% ipython --no-banner

In [1]: import numpy as np

In [2]: import numpy.linalg as la

In [3]: np.set_printoptions(precision=3, suppress=True, linewidth=100, floatmode="fixed")

In [4]: tidy = lambda a: np.round(a, 3) + 0

In [5]: data = np.loadtxt("mat.csv", delimiter=",")

In [6]: data
Out[6]: 
array([[ 58.000,   8.000,   7.000, -14.000,   5.000, -29.000,   9.000,  42.000, -22.000],
       [  8.000,  52.000,   4.000,  29.000,  25.000, -17.000, -28.000,  -9.000,  16.000],
       [  7.000,   4.000,  33.000,  30.000,   5.000,  22.000,  13.000, -18.000, -12.000],
       [-14.000,  29.000,  30.000,  60.000,  12.000,  14.000,  -9.000, -43.000,  11.000],
       [  5.000,  25.000,   5.000,  12.000,  41.000, -22.000,   6.000,  -9.000,  29.000],
       [-29.000, -17.000,  22.000,  14.000, -22.000,  64.000,   5.000, -33.000, -21.000],
       [  9.000, -28.000,  13.000,  -9.000,   6.000,   5.000,  61.000, -19.000,  24.000],
       [ 42.000,  -9.000, -18.000, -43.000,  -9.000, -33.000, -19.000,  88.000, -53.000],
       [-22.000,  16.000, -12.000,  11.000,  29.000, -21.000,  24.000, -53.000,  78.000]])

In [7]: U, sigma, Vt = la.svd(data)

In [8]: evecs = Vt[:(sigma > 1e-8).sum()]

In [9]: rng = np.random.default_rng(305640)

In [10]: x = data[0] + 4 * data[5] + rng.integers(2) * np.eye(9)[7]

In [11]: x
Out[11]: array([ -58.000,  -60.000,   95.000,   42.000,  -83.000,  227.000,   29.000,  -89.000, -106.000])

In [12]: tidy(np.diag(evecs.T @ evecs))
Out[12]: array([0.863, 0.859, 0.407, 0.798, 0.938, 0.812, 0.860, 0.853, 0.609])

In [13]: tidy(la.norm(x - evecs.T @ evecs @ x))
Out[13]: np.float64(0.384)

In [14]: la.matrix_rank(np.vstack([data, x]))
Out[14]: np.int64(8)

In [15]: Y = data / np.sqrt((data ** 2).mean(axis=1, keepdims=True))

In [16]: la.matrix_rank(data - data.mean(axis=1, keepdims=True))
Out[16]: np.int64(7)

In [17]: U, sigma, Vt = la.svd(data)

In [18]: np.argmax(sigma[:-1] / (sigma[1:] + 1e-6)) + 1
Out[18]: np.int64(7)

In [19]: tidy(sigma)
Out[19]: array([191.124, 127.015, 102.002,  73.991,  20.024,  16.610,   4.234,   0.000,   0.000])

In [20]: Y = U[:, :7] @ np.diag(sigma[:7]) @ Vt[:7]

In [21]: la.matrix_rank(data, rtol=0.05)
Out[21]: np.int64(6)

In [22]: tidy(la.norm(data - Y, 2)), tidy(sigma[7])
Out[22]: (np.float64(0.0), np.float64(0.0))

In [23]: tidy(Y)
Out[23]: 
array([[ 58.000,   8.000,   7.000, -14.000,   5.000, -29.000,   9.000,  42.000, -22.000],
       [  8.000,  52.000,   4.000,  29.000,  25.000, -17.000, -28.000,  -9.000,  16.000],
       [  7.000,   4.000,  33.000,  30.000,   5.000,  22.000,  13.000, -18.000, -12.000],
       [-14.000,  29.000,  30.000,  60.000,  12.000,  14.000,  -9.000, -43.000,  11.000],
       [  5.000,  25.000,   5.000,  12.000,  41.000, -22.000,   6.000,  -9.000,  29.000],
       [-29.000, -17.000,  22.000,  14.000, -22.000,  64.000,   5.000, -33.000, -21.000],
       [  9.000, -28.000,  13.000,  -9.000,   6.000,   5.000,  61.000, -19.000,  24.000],
       [ 42.000,  -9.000, -18.000, -43.000,  -9.000, -33.000, -19.000,  88.000, -53.000],
       [-22.000,  16.000, -12.000,  11.000,  29.000, -21.000,  24.000, -53.000,  78.000]])

In [24]: tidy(np.abs(data - Y).max())
Out[24]: np.float64(0.0)

In [25]: tidy(la.norm(data, 2) / la.norm(data))
Out[25]: np.float64(0.726)

In [26]: la.matrix_rank(data, rtol=0.1)
Out[26]: np.int64(5)

In [27]: [round(float(x), 3) for x in la.svd(data, compute_uv=False)[:3]]
Out[27]: [191.124, 127.015, 102.002]

In [28]: tidy(np.sort(np.abs(la.eigvals(data))))
Out[28]: array([  0.000,   0.000,   4.234,  16.610,  20.024,  73.991, 102.002, 127.015, 191.124])

In [29]: (data + data.T) / 2
Out[29]: 
array([[ 58.000,   8.000,   7.000, -14.000,   5.000, -29.000,   9.000,  42.000, -22.000],
       [  8.000,  52.000,   4.000,  29.000,  25.000, -17.000, -28.000,  -9.000,  16.000],
       [  7.000,   4.000,  33.000,  30.000,   5.000,  22.000,  13.000, -18.000, -12.000],
       [-14.000,  29.000,  30.000,  60.000,  12.000,  14.000,  -9.000, -43.000,  11.000],
       [  5.000,  25.000,   5.000,  12.000,  41.000, -22.000,   6.000,  -9.000,  29.000],
       [-29.000, -17.000,  22.000,  14.000, -22.000,  64.000,   5.000, -33.000, -21.000],
       [  9.000, -28.000,  13.000,  -9.000,   6.000,   5.000,  61.000, -19.000,  24.000],
       [ 42.000,  -9.000, -18.000, -43.000,  -9.000, -33.000, -19.000,  88.000, -53.000],
       [-22.000,  16.000, -12.000,  11.000,  29.000, -21.000,  24.000, -53.000,  78.000]])

In [30]: tidy(la.det(data))
Out[30]: np.float64(0.0)

In [31]: X = np.loadtxt("w.csv", delimiter=",")

In [32]: tidy(X)
Out[32]: 
array([[-14.511, -10.179, -12.380,  -6.392],
       [ -7.214,  -4.475,  -6.688,  -1.580],
       [ -5.005,  -2.763,  -4.864,  -0.423],
       [ -1.666,  -0.397,  -1.807,   0.425],
       [  0.927,   0.032,   0.848,   0.237],
       [  5.210,   1.022,   4.059,   3.450],
       [  5.579,   1.142,   4.319,   3.778],
       [  9.207,   2.463,   6.827,   7.140],
       [ 29.075,  11.516,  20.105,  26.911],
       [ 29.755,  11.851,  20.555,  27.601],
       [ 34.110,  14.026,  23.433,  32.031]])

In [33]: basis = X[[5, 8]].astype(float)

In [34]: for _ in range(5):
    ...:     idx = la.norm(X[:, None] - basis, axis=-1).argmin(axis=1)
    ...:     basis = np.array([X[idx == j].mean(axis=0) for j in range(2)])
    ...: 

In [35]: idx
Out[35]: array([0, 0, 0, 0, 0, 0, 0, 0, 1, 1, 1])

In [36]: tidy(basis[1] - basis[0])
Out[36]: array([31.914, 14.109, 22.575, 28.018])

In [37]: np.bincount(idx)
Out[37]: array([8, 3])

In [38]: tidy(basis)
Out[38]: 
array([[-0.934, -1.644, -1.211,  0.829],
       [30.980, 12.464, 21.364, 28.848]])

In [39]: np.abs(basis[1] - basis[0]).argmax()
Out[39]: np.int64(0)

In [40]: blk = np.stack([basis, -1 * basis, basis[::-1]])

In [41]: la.matrix_rank(blk)
Out[41]: array([2, 2, 2])

In [42]: tidy(la.norm(blk, axis=(1, 2)))
Out[42]: array([49.086, 49.086, 49.086])

In [43]: tidy(blk.sum(axis=0))
Out[43]: 
array([[30.980, 12.464, 21.364, 28.848],
       [-0.934, -1.644, -1.211,  0.829]])

In [44]: la.matrix_rank(blk.reshape(3, -1))
Out[44]: np.int64(2)

In [45]: arr = np.loadtxt("a.csv", delimiter=",")

In [46]: arr
Out[46]: 
array([[ -2.000,  -3.000,   2.000,  -1.000,   0.000,  -1.000],
       [ -5.000,  -2.000,   1.000,   1.000,   0.000,   1.000],
       [ -6.000,   1.000,  -1.000,   1.000,   0.000,   4.000],
       [ -8.000,   3.000,   0.000,  -2.000,   0.000,   2.000],
       [ -9.000,   3.000,   3.000,   0.000,   2.000,   2.000],
       [-10.000,   2.000,   3.000,   0.000,   3.000,  -1.000],
       [-12.000,   4.000,   6.000,   3.000,   3.000,   1.000],
       [ -9.000,   6.000,   7.000,   2.000,   6.000,   3.000],
       [-10.000,   5.000,   8.000,   2.000,   3.000,   3.000],
       [-12.000,   6.000,   7.000,   2.000,   0.000,   3.000],
       [-11.000,   8.000,   8.000,   2.000,   2.000,   2.000],
       [-13.000,   9.000,   5.000,   1.000,  -1.000,   2.000],
       [-13.000,   7.000,   8.000,  -1.000,   1.000,  -1.000],
       [-13.000,   8.000,   7.000,   1.000,  -2.000,  -1.000],
       [-14.000,  11.000,  10.000,  -1.000,   0.000,  -1.000],
       [-12.000,  10.000,  11.000,  -4.000,   3.000,  -2.000],
       [-11.000,  10.000,  12.000,  -2.000,   0.000,  -4.000],
       [-11.000,   9.000,  14.000,  -1.000,   3.000,  -3.000],
       [-11.000,   6.000,  16.000,   2.000,   5.000,  -4.000],
       [ -9.000,   6.000,  17.000,   3.000,   2.000,  -4.000],
       [ -9.000,   6.000,  15.000,   0.000,   4.000,  -1.000],
       [ -8.000,   7.000,  18.000,  -1.000,   2.000,  -1.000],
       [ -6.000,   7.000,  18.000,  -4.000,   0.000,   2.000],
       [ -4.000,   5.000,  16.000,  -5.000,  -1.000,   2.000],
       [ -4.000,   5.000,  16.000,  -2.000,  -1.000,   0.000],
       [ -4.000,   2.000,  14.000,  -5.000,   0.000,  -1.000]])

In [47]: G = arr.T @ arr

In [48]: la.matrix_rank(G)
Out[48]: np.int64(6)

In [49]: tidy(la.svd(arr, compute_uv=False) ** 2)
Out[49]: array([5976.830,  646.292,  156.230,  121.794,   67.771,   56.083])

In [50]: tidy(la.eigvalsh(G)[::-1])
Out[50]: array([5976.830,  646.292,  156.230,  121.794,   67.771,   56.083])
